$ python3 -q
>>> import numpy as np
>>> np.set_printoptions(precision=2, suppress=True, linewidth=200)
>>> def rnd(a):
...     return np.round(a, 2) + 0
... 
>>> K = np.diag(np.array([1, 2, 1]))
>>> K
array([[1, 0, 0],
       [0, 2, 0],
       [0, 0, 1]])
>>> K @ K
array([[1, 0, 0],
       [0, 4, 0],
       [0, 0, 1]])
>>> rnd(np.sort(np.linalg.eigvals(K).real))
array([1., 1., 2.])
>>> (np.linalg.matrix_power((K != 0) + (K.T != 0) + np.eye(3), 3) > 0).astype(int)
array([[1, 0, 0],
       [0, 1, 0],
       [0, 0, 1]])
>>> rnd(np.linalg.det(K))
np.float64(2.0)
>>> x0 = np.array([-5, -3, 6])
>>> h1 = np.maximum(K @ x0, 0)
>>> K * (h1 > 1e-9)[:, None]
array([[0, 0, 0],
       [0, 0, 0],
       [0, 0, 1]])
>>> np.maximum(K @ x0, 0) - np.maximum(-K @ x0, 0)
array([-5, -6,  6])
>>> np.maximum(K @ (3 * x0), 0)
array([ 0,  0, 18])
>>> rnd(np.linalg.det(K))
np.float64(2.0)
>>> K @ K
array([[1, 0, 0],
       [0, 4, 0],
       [0, 0, 1]])
>>> np.linalg.determinant(K)
Traceback (most recent call last):
  File "<python-input-16>", line 1, in <module>
    np.linalg.determinant(K)
    ^^^^^^^^^^^^^^^^^^^^^
AttributeError: module 'numpy.linalg' has no attribute 'determinant'
>>> np.trace(K)
np.int64(4)
>>> rnd(np.sort(np.abs(np.linalg.eigvals(K))))
array([1., 1., 2.])
>>> (K + K.T) / 2
array([[1., 0., 0.],
       [0., 2., 0.],
       [0., 0., 1.]])
>>> rnd(np.abs(np.linalg.eigvals(K)).max())
np.float64(2.0)
>>> np.allclose(K @ K.T, K.T @ K)
True
>>> assert K == K.T
Traceback (most recent call last):
  File "<python-input-22>", line 1, in <module>
    assert K == K.T
           ^^^^^^^^
ValueError: The truth value of an array with more than one element is ambiguous. Use a.any() or a.all()
>>> np.allclose(K, K.T)
True
>>> F = np.load("dump.npy")
>>> rnd(F)
array([[ 1.  ,  0.  ,  0.  ,  0.  ],
       [ 0.  ,  0.31,  0.95,  0.  ],
       [ 0.  , -0.95,  0.31,  0.  ],
       [ 0.  ,  0.  ,  0.  ,  1.  ]])
>>> # 3 groups of indices that never mix
>>> other = np.linalg.inv(F)
>>> rnd(np.linalg.inv(other))
array([[ 1.  ,  0.  ,  0.  ,  0.  ],
       [ 0.  ,  0.31,  0.95,  0.  ],
       [ 0.  , -0.95,  0.31,  0.  ],
       [ 0.  ,  0.  ,  0.  ,  1.  ]])
>>> (np.abs(other) > 1e-9).astype(int)
array([[1, 0, 0, 0],
       [0, 1, 1, 0],
       [0, 1, 1, 0],
       [0, 0, 0, 1]])
>>> np.allclose(other, F.T)
True
>>> rnd(np.linalg.cond(F))
np.float64(1.0)
>>> rnd(np.linalg.det(F) * np.linalg.det(other))
np.float64(1.0)
>>> print(rnd(np.linalg.norm(F, axis=0)))
[1. 1. 1. 1.]
>>> rnd(F[:, 2] @ F[:, 1])
np.float64(0.0)
>>> rnd(np.linalg.pinv(F))
array([[ 1.  ,  0.  ,  0.  ,  0.  ],
       [ 0.  ,  0.31, -0.95,  0.  ],
       [ 0.  ,  0.95,  0.31,  0.  ],
       [ 0.  ,  0.  ,  0.  ,  1.  ]])
>>> print(rnd(F @ F.T))
[[1. 0. 0. 0.]
 [0. 1. 0. 0.]
 [0. 0. 1. 0.]
 [0. 0. 0. 1.]]
>>> J = np.loadtxt("out19.csv", delimiter=",")
>>> J
array([[-2.,  0., -3.],
       [ 0., -2.,  0.],
       [-3.,  0., -2.]])
>>> rnd(np.linalg.eigvalsh(J).min())
np.float64(-5.0)
>>> try:
...     np.linalg.cholesky(J)
... except np.linalg.LinAlgError as e:
...     print(repr(e))
... 
LinAlgError('Matrix is not positive definite')
>>> [round(float(np.linalg.det(J[:i, :i])), 2) + 0 for i in range(1, 4)]
[-2.0, 4.0, 10.0]
